$ ipython --no-banner

In [1]: import numpy as np

In [2]: np.set_printoptions(precision=2, suppress=True, linewidth=140, legacy="1.25")

In [3]: J = np.load("x.npy")

In [4]: J
Out[4]: 
array([[-3.9 , -6.78, 12.72, -0.59,  0.88,  1.89,  7.53],
       [-9.64, -2.13, -6.52,  7.05,  0.48,  9.42, -5.97],
       [ 4.14,  3.68, -5.36, -1.35, -1.81,  1.79, -5.75],
       [-8.46, -4.11, -7.02,  6.92, -0.64,  6.96, -4.52],
       [-6.96, -6.38, 11.66, -0.01,  0.72,  1.56,  5.99],
       [-9.36, -2.26, -6.46,  6.91,  1.99,  8.31, -6.81],
       [-5.48, -6.38, 11.8 ,  2.46, -1.08,  1.72,  5.2 ],
       [-9.17, -3.1 , -6.38,  6.49,  0.54,  7.55, -6.31],
       [ 6.25,  3.34, -5.67,  2.23, -0.74,  2.53, -5.16],
       [ 5.29,  2.12, -5.32, -1.95, -1.93,  3.76, -3.33],
       [-9.63, -4.43, -4.96,  5.84,  0.59,  7.01, -6.98],
       [ 4.68,  4.01, -6.  , -2.61, -3.47,  4.88, -5.04],
       [-6.9 , -5.11, 12.36, -0.47,  0.31,  1.26,  6.57],
       [-6.49, -6.43, 11.44,  1.  ,  0.66,  2.57,  6.03],
       [ 3.91,  4.35, -5.56, -3.24, -3.01,  0.9 , -4.33],
       [-5.49, -5.38, 12.94, -3.14, -0.35,  2.03,  7.46],
       [-5.13, -6.49, 11.68, -1.7 ,  0.51,  1.05,  5.9 ],
       [ 4.72,  3.84, -2.46, -0.99, -2.53,  3.14, -4.09]])

In [5]: rng = np.random.default_rng(85)

In [6]: z = rng.permutation(7)

In [7]: out = J[:, z] * rng.choice([-1, 1], 7)

In [8]: out
Out[8]: 
array([[ 0.88, 12.72,  7.53,  0.59,  3.9 ,  6.78,  1.89],
       [ 0.48, -6.52, -5.97, -7.05,  9.64,  2.13,  9.42],
       [-1.81, -5.36, -5.75,  1.35, -4.14, -3.68,  1.79],
       [-0.64, -7.02, -4.52, -6.92,  8.46,  4.11,  6.96],
       [ 0.72, 11.66,  5.99,  0.01,  6.96,  6.38,  1.56],
       [ 1.99, -6.46, -6.81, -6.91,  9.36,  2.26,  8.31],
       [-1.08, 11.8 ,  5.2 , -2.46,  5.48,  6.38,  1.72],
       [ 0.54, -6.38, -6.31, -6.49,  9.17,  3.1 ,  7.55],
       [-0.74, -5.67, -5.16, -2.23, -6.25, -3.34,  2.53],
       [-1.93, -5.32, -3.33,  1.95, -5.29, -2.12,  3.76],
       [ 0.59, -4.96, -6.98, -5.84,  9.63,  4.43,  7.01],
       [-3.47, -6.  , -5.04,  2.61, -4.68, -4.01,  4.88],
       [ 0.31, 12.36,  6.57,  0.47,  6.9 ,  5.11,  1.26],
       [ 0.66, 11.44,  6.03, -1.  ,  6.49,  6.43,  2.57],
       [-3.01, -5.56, -4.33,  3.24, -3.91, -4.35,  0.9 ],
       [-0.35, 12.94,  7.46,  3.14,  5.49,  5.38,  2.03],
       [ 0.51, 11.68,  5.9 ,  1.7 ,  5.13,  6.49,  1.05],
       [-2.53, -2.46, -4.09,  0.99, -4.72, -3.84,  3.14]])

In [9]: U, _, Vh = np.linalg.svd(J.T @ out)

In [10]: z
Out[10]: array([4, 2, 6, 3, 0, 1, 5])

In [11]: z = out[:, 0] > np.median(out[:, 0])

In [12]: r0 = out[z].mean(axis=0) - out[~z].mean(axis=0)

In [13]: r0
Out[13]: array([ 2.47,  5.35,  2.83, -2.91,  8.53,  5.4 ,  1.43])

In [14]: x0 = np.array([-3, 1, 2, 1, 0, 1, 0])

In [15]: np.sign((J @ x0).round(6))
Out[15]: array([ 1.,  1., -1.,  1.,  1.,  1.,  1.,  1., -1., -1.,  1., -1.,  1.,  1., -1.,  1.,  1., -1.])

In [16]: np.linalg.norm(J @ x0) <= np.linalg.norm(J, 2) * np.linalg.norm(x0) + 1e-9
Out[16]: True

In [17]: cov = np.cov(J, rowvar=False)

In [18]: J.std(axis=0)
Out[18]: array([5.91, 4.23, 8.68, 3.67, 1.48, 2.72, 5.78])

In [19]: cov.shape
Out[19]: (7, 7)

In [20]: d = np.linalg.norm(J[:, None] - J[None], axis=-1)

In [21]: print(d[:5, :5])
[[ 0.   26.87 26.17 25.44  3.67]
 [26.87  0.   18.95  3.87 24.71]
 [26.17 18.95  0.   17.89 25.69]
 [25.44  3.87 17.89  0.   23.36]
 [ 3.67 24.71 25.69 23.36  0.  ]]

In [22]: np.unravel_index(d.round(6).argmax(), d.shape)
Out[22]: (5, 15)

In [23]: np.flatnonzero(d[14] < d.mean() / 2)
Out[23]: array([ 2,  8,  9, 11, 14, 17])

In [24]: d.mean(axis=1).argmax()
Out[24]: 15

In [25]: m1 = np.load("run2.npy")

In [26]: m1
Out[26]: 
array([[  7,   4,   8,   2,   3,   1,   7],
       [ 16,  10,  10,   8,   7,   9,  15],
       [ 18,  13,  13,  13,  10,  10,  16],
       [ 23,  14,  19,  16,  13,  14,  20],
       [ 30,  22,  20,  17,  17,  15,  24],
       [ 37,  26,  27,  22,  18,  23,  24],
       [ 42,  31,  36,  24,  25,  32,  26],
       [ 44,  33,  37,  25,  28,  35,  30],
       [ 49,  37,  45,  25,  29,  38,  36],
       [ 54,  40,  52,  33,  36,  47,  39],
       [ 60,  46,  60,  36,  38,  49,  39],
       [ 60,  55,  66,  38,  45,  55,  45],
       [ 62,  57,  70,  38,  49,  57,  45],
       [ 66,  66,  74,  39,  49,  61,  49],
       [ 74,  69,  74,  41,  58,  66,  53],
       [ 79,  69,  77,  47,  65,  68,  62],
       [ 81,  69,  78,  54,  65,  74,  64],
       [ 81,  71,  87,  60,  71,  77,  70],
       [ 83,  73,  95,  68,  78,  79,  76],
       [ 87,  81, 101,  73,  86,  82,  76],
       [ 90,  89, 109,  81,  90,  91,  83],
       [ 91,  91, 114,  90,  92,  96,  88],
       [100,  96, 115,  96,  95, 104,  89],
       [106,  96, 120,  99, 103, 106,  92],
       [113,  99, 123,  99, 104, 109, 100],
       [114, 104, 129, 104, 104, 109, 102],
       [114, 113, 134, 107, 113, 115, 107],
       [117, 120, 139, 111, 116, 121, 114],
       [125, 121, 139, 114, 117, 121, 118],
       [132, 129, 139, 117, 120, 126, 119],
       [134, 129, 146, 117, 124, 130, 121],
       [138, 138, 149, 117, 124, 132, 130],
       [141, 146, 158, 120, 133, 139, 131],
       [143, 150, 163, 120, 140, 143, 138],
       [146, 154, 170, 124, 142, 143, 142],
       [155, 158, 171, 127, 146, 144, 142],
       [158, 158, 180, 127, 146, 147, 147],
       [160, 166, 186, 128, 148, 154, 155],
       [162, 175, 188, 136, 153, 158, 156],
       [168, 177, 193, 142, 154, 159, 157],
       [177, 178, 193, 143, 162, 162, 164]])

In [27]: cov = m1.T @ m1

In [28]: np.linalg.matrix_rank(cov)
Out[28]: 7

In [29]: (m1 @ m1.T).shape
Out[29]: (41, 41)

In [30]: P = m1 @ np.linalg.solve(m1.T @ m1, m1.T)

In [31]: print(P @ m1[:, 1])
[  4.  10.  13.  14.  22.  26.  31.  33.  37.  40.  46.  55.  57.  66.  69.  69.  69.  71.  73.  81.  89.  91.  96.  96.  99. 104. 113.
 120. 121. 129. 129. 138. 146. 150. 154. 158. 158. 166. 175. 177. 178.]

In [32]: np.round(np.trace(P), 2)
Out[32]: 7.0

In [33]: np.allclose(P @ P, P)
Out[33]: True

In [34]: Ac = m1 - m1.mean(axis=0)

In [35]: U, s, Vh = np.linalg.svd(Ac, full_matrices=False)

In [36]: round(float((s ** 2).sum() ** 2 / (s ** 4).sum()), 2)
Out[36]: 1.01

In [37]: np.abs(Vh[0]).argmax()
Out[37]: 2

In [38]: np.searchsorted(np.cumsum(s ** 2) / (s ** 2).sum(), 0.9) + 1
Out[38]: 1

In [39]: m1.sum(axis=0)
Out[39]: array([3837, 3673, 4207, 3098, 3416, 3601, 3411])

In [40]: np.abs(m1).max()
Out[40]: 193

In [41]: print(round(np.linalg.norm(m1), 2))
1712.43

In [42]: m1[:, 7]
---------------------------------------------------------------------------
IndexError                                Traceback (most recent call last)
Cell In[42], line 1
----> 1 m1[:, 7]

IndexError: index 7 is out of bounds for axis 1 with size 7

In [43]: print(np.count_nonzero(m1))
287

In [44]: print(m1.sum(axis=1))
[  32   75   93  119  145  177  216  232  259  301  328  364  378  404  435  467  485  517  552  586  633  662  695  722  747  766  803
  838  855  882  901  928  968  997 1021 1043 1063 1097 1128 1150 1179]

In [45]: m1.mean(axis=0)
Out[45]: array([ 93.59,  89.59, 102.61,  75.56,  83.32,  87.83,  83.2 ])

In [46]: m1.shape
Out[46]: (41, 7)

In [47]: print(np.linalg.svd(m1, compute_uv=False))
[1710.79   51.76   38.2    27.5    17.42   16.5    11.71]

In [48]: np.unravel_index(np.abs(m1).argmax(), m1.shape)
Out[48]: (39, 2)

In [49]: W0 = np.load("data.npy")

In [50]: W0
Out[50]: 
array([[-19,   0,   0,   0],
       [  0,  21,   1,   2],
       [  2,   2, 100,   0],
       [  1,   1,   0,  81]])

In [51]: q, vecs = np.linalg.qr(W0[:, :2])[0], np.linalg.qr(W0[:, 2:])[0]

In [52]: s = np.linalg.svd(q.T @ vecs, compute_uv=False)

In [53]: print((s > 0.9).sum())
0

In [54]: round(float(np.linalg.norm(q @ q.T - vecs @ vecs.T, 2)), 2)
Out[54]: 1.0

In [55]: s
Out[55]: array([0.17, 0.01])
